% ipython --no-banner

In [1]: import numpy as np

In [2]: from numpy import linalg as LA

In [3]: np.set_printoptions(precision=2, suppress=True, linewidth=160, floatmode="fixed")

In [4]: M = np.array([[1, 3, -1, -2, -1],
   ...:     [3, 2, -3, -2, 3],
   ...:     [3, 2, 0, -2, 1],
   ...:     [-8, -3, 8, 4, -10]])

In [5]: left, sv, Vh = LA.svd(M)

In [6]: sv.round(2) + 0
Out[6]: array([17.29,  4.41,  1.86,  0.00])

In [7]: np.argmax(sv[:-1] / (sv[1:] + 1e-6)) + 1
Out[7]: np.int64(3)

In [8]: other = left[:, :3] @ np.diag(sv[:3]) @ Vh[:3]

In [9]: round(LA.norm(M - other, 2), 2), round(sv[3], 2)
Out[9]: (np.float64(0.0), np.float64(0.0))

In [10]: LA.matrix_rank(other)
Out[10]: np.int64(3)

In [11]: round(float(LA.norm(M - other) / LA.norm(M)), 2)
Out[11]: 0.0

In [12]: LA.matrix_rank(M, rtol=0.05)
Out[12]: np.int64(3)

In [13]: feats = np.array([[-4.07, -6.73, -11.58],
    ...:     [-7.89, 3.37, -1.48],
    ...:     [-6.89, 1.85, -4.44],
    ...:     [-4.26, -6.68, -8.68],
    ...:     [-8.15, 0.93, -3.34],
    ...:     [-5.22, -5.86, -12.13],
    ...:     [24.16, -3.24, -10.4],
    ...:     [-4.52, -7.54, -9.5],
    ...:     [-4.86, -8.18, -10.91],
    ...:     [22.47, -4.54, -10.98],
    ...:     [-8.01, 2.17, -2.62],
    ...:     [-9.73, 1.56, -3.5]])

In [14]: basis = feats[[9, 7]].astype(float)

In [15]: for _ in range(6):
    ...:     z = LA.norm(feats[:, None] - basis, axis=-1).argmin(axis=1)
    ...:     basis = np.array([feats[z == j].mean(axis=0) for j in range(2)])
    ...: 

In [16]: z
Out[16]: array([1, 1, 1, 1, 1, 1, 0, 1, 1, 0, 1, 1])

In [17]: np.abs(basis[1] - basis[0]).argmax()
Out[17]: np.int64(0)

In [18]: rng = np.random.default_rng(10607)

In [19]: z = rng.permutation(3)

In [20]: other = feats[:, z] * rng.choice([-1, 1], 3)

In [21]: other
Out[21]: 
array([[  4.07,   6.73, -11.58],
       [  7.89,  -3.37,  -1.48],
       [  6.89,  -1.85,  -4.44],
       [  4.26,   6.68,  -8.68],
       [  8.15,  -0.93,  -3.34],
       [  5.22,   5.86, -12.13],
       [-24.16,   3.24, -10.40],
       [  4.52,   7.54,  -9.50],
       [  4.86,   8.18, -10.91],
       [-22.47,   4.54, -10.98],
       [  8.01,  -2.17,  -2.62],
       [  9.73,  -1.56,  -3.50]])

In [22]: left, _, Vh = LA.svd(feats.T @ other)

In [23]: np.round(LA.lstsq(feats, other)[0], 2) + 0
Out[23]: 
array([[-1.00,  0.00,  0.00],
       [ 0.00, -1.00,  0.00],
       [ 0.00,  0.00,  1.00]])

In [24]: z
Out[24]: array([0, 1, 2])

In [25]: basis = other[[4, 3]].astype(float)

In [26]: for _ in range(4):
    ...:     z = LA.norm(other[:, None] - basis, axis=-1).argmin(axis=1)
    ...:     basis = np.array([other[z == j].mean(axis=0) for j in range(2)])
    ...: 

In [27]: z
Out[27]: array([1, 0, 0, 1, 0, 1, 1, 1, 1, 1, 0, 0])

In [28]: basis[1] - basis[0]
Out[28]: array([-11.52,   8.09,  -7.52])

In [29]: np.abs(basis[1] - basis[0]).argmax()
Out[29]: np.int64(0)

In [30]: np.bincount(z)
Out[30]: array([5, 7])

In [31]: basis
Out[31]: 
array([[  8.13,  -1.98,  -3.08],
       [ -3.39,   6.11, -10.60]])

In [32]: W0 = np.load("mat.npy")

In [33]: W0
Out[33]: 
array([[5, 3, 6],
       [0, 3, 5],
       [0, 0, 3]])

In [34]: w, vecs = LA.eig(W0)

In [35]: print(np.sort(LA.eigvals(LA.inv(W0))))
[0.20 0.33 0.33]

In [36]: print(w)
[5.00 3.00 3.00]

In [37]: other = LA.inv(W0)

In [38]: np.allclose(other, W0.T)
Out[38]: False

In [39]: round(LA.cond(W0), 2)
Out[39]: np.float64(7.15)

In [40]: np.round(W0 @ other, 2) + 0
Out[40]: 
array([[1.00, 0.00, 0.00],
       [0.00, 1.00, 0.00],
       [0.00, 0.00, 1.00]])

In [41]: LA.det(W0) * other
Out[41]: 
array([[  9.00,  -9.00,  -3.00],
       [  0.00,  15.00, -25.00],
       [  0.00,   0.00,  15.00]])

In [42]: round(LA.slogdet(W0)[0], 2)
Out[42]: np.float64(1.0)

In [43]: print((np.abs(other) > 1e-9).astype(int))
[[1 1 1]
 [0 1 1]
 [0 0 1]]

In [44]: P = feats @ LA.solve(feats.T @ feats, feats.T)

In [45]: np.round(LA.eigvalsh(P), 2) + 0
Out[45]: array([0.00, 0.00, 0.00, 0.00, 0.00, 0.00, 0.00, 0.00, 0.00, 1.00, 1.00, 1.00])

In [46]: np.diag(P)
Out[46]: array([0.19, 0.22, 0.23, 0.18, 0.13, 0.21, 0.53, 0.23, 0.26, 0.45, 0.18, 0.19])

In [47]: LA.matrix_rank(np.eye(12) - P)
Out[47]: np.int64(9)

In [48]: np.round(np.trace(P), 2)
Out[48]: np.float64(3.0)

In [49]: np.kron(np.eye(2, dtype=int), W0)
Out[49]: 
array([[5, 3, 6, 0, 0, 0],
       [0, 3, 5, 0, 0, 0],
       [0, 0, 3, 0, 0, 0],
       [0, 0, 0, 5, 3, 6],
       [0, 0, 0, 0, 3, 5],
       [0, 0, 0, 0, 0, 3]])

In [50]: np.einsum("ii->", W0)
Out[50]: np.int64(11)

In [51]: print(round(LA.det(W0[::-1]), 2))
-45.0

In [52]: np.poly(W0)
Out[52]: array([  1.00, -11.00,  39.00, -45.00])

In [53]: round(LA.det(2 * W0), 2), np.round(LA.det(W0), 2)
Out[53]: (np.float64(360.0), np.float64(45.0))

In [54]: np.round(LA.det(W0.T), 2)
Out[54]: np.float64(45.0)

In [55]: np.einsum("ij,ji->", W0, W0)
Out[55]: np.int64(43)

In [56]: K = np.array([[2.0, 4.0, 8.0, -2.0, 6.0],
    ...:     [4.0, 2.0, 8.0, -2.0, 6.0],
    ...:     [8.0, 8.0, 14.0, -4.0, 12.0],
    ...:     [-2.0, -2.0, -4.0, -1.0, -3.0],
    ...:     [6.0, 6.0, 12.0, -3.0, 7.0]])

In [57]: print(K)
[[ 2.00  4.00  8.00 -2.00  6.00]
 [ 4.00  2.00  8.00 -2.00  6.00]
 [ 8.00  8.00 14.00 -4.00 12.00]
 [-2.00 -2.00 -4.00 -1.00 -3.00]
 [ 6.00  6.00 12.00 -3.00  7.00]]

In [58]: O = K.astype(float).copy()

In [59]: for j in range(5):
    ...:     O[:, j] -= O[:, :j] @ (O[:, :j].T @ O[:, j])
    ...:     O[:, j] /= LA.norm(O[:, j])
    ...: 

In [60]: print(np.round(O.T @ O, 2) + 0)
[[1.00 0.00 0.00 0.00 0.00]
 [0.00 1.00 0.00 0.00 0.00]
 [0.00 0.00 1.00 0.00 0.00]
 [0.00 0.00 0.00 1.00 0.00]
 [0.00 0.00 0.00 0.00 1.00]]
